$ python3 -q
>>> import numpy as np
>>> import numpy.linalg as la
>>> np.set_printoptions(precision=4, suppress=True, linewidth=140)
>>> rnd = lambda a: np.round(a, 4) + 0
>>> q, _ = la.qr(np.array([[1.7, 1.1, -0.4, 0.2, -0.6, -0.1, -1.1, 1.4],
...     [-1.1, -1.6, 0.5, 0.1, 2.4, 2.3, 0.1, -0.5],
...     [-0.6, -1.2, -1.2, 0.2, 1.0, -1.1, -0.7, -1.7],
...     [-0.3, -0.4, -0.7, 0.3, 0.3, -0.2, 1.8, 0.4],
...     [-0.5, -0.4, -0.2, 1.2, 0.7, -1.4, 0.4, 1.4],
...     [0.4, 0.2, 0.2, -0.7, -0.3, 1.1, -1.0, -1.1],
...     [0.2, 0.5, -0.6, 0.3, 1.4, -3.0, 0.8, -1.5],
...     [-1.0, 1.1, -0.4, 0.3, 1.6, 1.0, 0.9, -0.4]]))
>>> feats = 5 * q
>>> print(rnd(feats))
[[-3.4701  0.0866 -1.2967 -1.3248 -1.7374 -2.4495  0.4144  0.5691]
 [ 2.2454 -2.1076  1.4113 -0.5106 -3.3348 -1.3516 -0.4345  0.3569]
 [ 1.2247 -1.9055 -3.5859  1.3063  0.169  -0.2435  2.2351  0.4689]
 [ 0.6124 -0.4908 -2.0554  0.049   0.785  -1.3454 -4.0303 -1.2197]
 [ 1.0206 -0.2021 -0.559  -4.0504  0.7221  0.1903  1.1852 -2.2884]
 [-0.8165 -0.1155  0.5462  2.1525 -0.9542 -0.4494  0.8686 -4.1859]
 [-0.4082  0.8661 -1.714  -0.3611 -2.8147  3.4868 -0.9257 -0.2784]
 [ 2.0412  3.9842 -0.8334  0.325  -0.9279 -1.7053  0.6202  0.0736]]
>>> cov = feats.T @ feats
>>> print(rnd(la.eigvalsh(cov)[::-1]))
[25. 25. 25. 25. 25. 25. 25. 25.]
>>> print(rnd(la.svd(feats, compute_uv=False) ** 2))
[25. 25. 25. 25. 25. 25. 25. 25.]
>>> print((feats @ feats.T).shape)
(8, 8)
>>> print(la.matrix_rank(cov))
8
>>> print(np.trace(cov), (feats ** 2).sum())
200.0 200.0
>>> print(rnd(np.diag(cov)))
[25. 25. 25. 25. 25. 25. 25. 25.]
>>> print(rnd(cov))
[[25.  0.  0.  0.  0.  0.  0.  0.]
 [ 0. 25.  0.  0.  0.  0.  0.  0.]
 [ 0.  0. 25.  0.  0.  0.  0.  0.]
 [ 0.  0.  0. 25.  0.  0.  0.  0.]
 [ 0.  0.  0.  0. 25.  0.  0.  0.]
 [ 0.  0.  0.  0.  0. 25.  0.  0.]
 [ 0.  0.  0.  0.  0.  0. 25.  0.]
 [ 0.  0.  0.  0.  0.  0.  0. 25.]]
>>> t3 = np.stack([feats, 2 * feats, feats[::-1]])
>>> print(t3.shape)
(3, 8, 8)
>>> print(la.matrix_rank(t3.reshape(3, -1)))
2
>>> print(rnd(la.norm(t3, axis=(1, 2))))
[14.1421 28.2843 14.1421]
>>> def softmax(z):
...     e = np.exp(z - z.max(axis=-1, keepdims=True))
...     return e / e.sum(axis=-1, keepdims=True)
... 
>>> print(rnd(softmax(10 * feats[2])))
[0.     0.     0.     0.0001 0.     0.     0.9999 0.    ]
>>> S = feats @ feats.T / np.sqrt(8)
>>> print(rnd(softmax(S + np.triu(np.full(S.shape, -np.inf), 1))))
[[1.     0.     0.     0.     0.     0.     0.     0.    ]
 [0.0001 0.9999 0.     0.     0.     0.     0.     0.    ]
 [0.0001 0.0001 0.9997 0.     0.     0.     0.     0.    ]
 [0.0001 0.0001 0.0001 0.9996 0.     0.     0.     0.    ]
 [0.0001 0.0001 0.0001 0.0001 0.9994 0.     0.     0.    ]
 [0.0001 0.0001 0.0001 0.0001 0.0001 0.9993 0.     0.    ]
 [0.0001 0.0001 0.0001 0.0001 0.0001 0.0001 0.9991 0.    ]
 [0.0001 0.0001 0.0001 0.0001 0.0001 0.0001 0.0001 0.999 ]]
>>> print(softmax(S).round(6).argmax(axis=1))
[0 1 2 3 4 5 6 7]
>>> print(rnd(softmax(S)))
[[0.999  0.0001 0.0001 0.0001 0.0001 0.0001 0.0001 0.0001]
 [0.0001 0.999  0.0001 0.0001 0.0001 0.0001 0.0001 0.0001]
 [0.0001 0.0001 0.999  0.0001 0.0001 0.0001 0.0001 0.0001]
 [0.0001 0.0001 0.0001 0.999  0.0001 0.0001 0.0001 0.0001]
 [0.0001 0.0001 0.0001 0.0001 0.999  0.0001 0.0001 0.0001]
 [0.0001 0.0001 0.0001 0.0001 0.0001 0.999  0.0001 0.0001]
 [0.0001 0.0001 0.0001 0.0001 0.0001 0.0001 0.999  0.0001]
 [0.0001 0.0001 0.0001 0.0001 0.0001 0.0001 0.0001 0.999 ]]
